% python3 -q
>>> import numpy as np
>>> np.set_printoptions(precision=2, suppress=True, linewidth=160, sign=" ")
>>> A = np.load("out8.npy")
>>> A
array([[ 0,  0,  0,  0,  0,  0,  0,  0,  0,  1],
       [ 0,  0,  0,  1,  0,  0,  0,  0,  0,  0],
       [ 0,  0,  0,  0,  0,  0,  0,  0,  1,  0],
       [ 0,  0,  0,  0,  1,  0,  0,  0,  0,  0],
       [ 0,  0,  1,  0,  0,  0,  0,  0,  0,  0],
       [ 0,  0,  0,  0,  0,  1,  0,  0,  0,  0],
       [ 0,  1,  0,  0,  0,  0,  0,  0,  0,  0],
       [ 0,  0,  0,  0,  0,  0,  1,  0,  0,  0],
       [ 1,  0,  0,  0,  0,  0,  0,  0,  0,  0],
       [ 0,  0,  0,  0,  0,  0,  0,  1,  0,  0]])
>>> # 2 blocks once reordered
>>> np.trace(A)
np.int64(1)
>>> (A + A.T) / 2
array([[ 0. ,  0. ,  0. ,  0. ,  0. ,  0. ,  0. ,  0. ,  0.5,  0.5],
       [ 0. ,  0. ,  0. ,  0.5,  0. ,  0. ,  0.5,  0. ,  0. ,  0. ],
       [ 0. ,  0. ,  0. ,  0. ,  0.5,  0. ,  0. ,  0. ,  0.5,  0. ],
       [ 0. ,  0.5,  0. ,  0. ,  0.5,  0. ,  0. ,  0. ,  0. ,  0. ],
       [ 0. ,  0. ,  0.5,  0.5,  0. ,  0. ,  0. ,  0. ,  0. ,  0. ],
       [ 0. ,  0. ,  0. ,  0. ,  0. ,  1. ,  0. ,  0. ,  0. ,  0. ],
       [ 0. ,  0.5,  0. ,  0. ,  0. ,  0. ,  0. ,  0.5,  0. ,  0. ],
       [ 0. ,  0. ,  0. ,  0. ,  0. ,  0. ,  0.5,  0. ,  0. ,  0.5],
       [ 0.5,  0. ,  0.5,  0. ,  0. ,  0. ,  0. ,  0. ,  0. ,  0. ],
       [ 0.5,  0. ,  0. ,  0. ,  0. ,  0. ,  0. ,  0.5,  0. ,  0. ]])
>>> np.allclose(A @ A.T, A.T @ A)
True
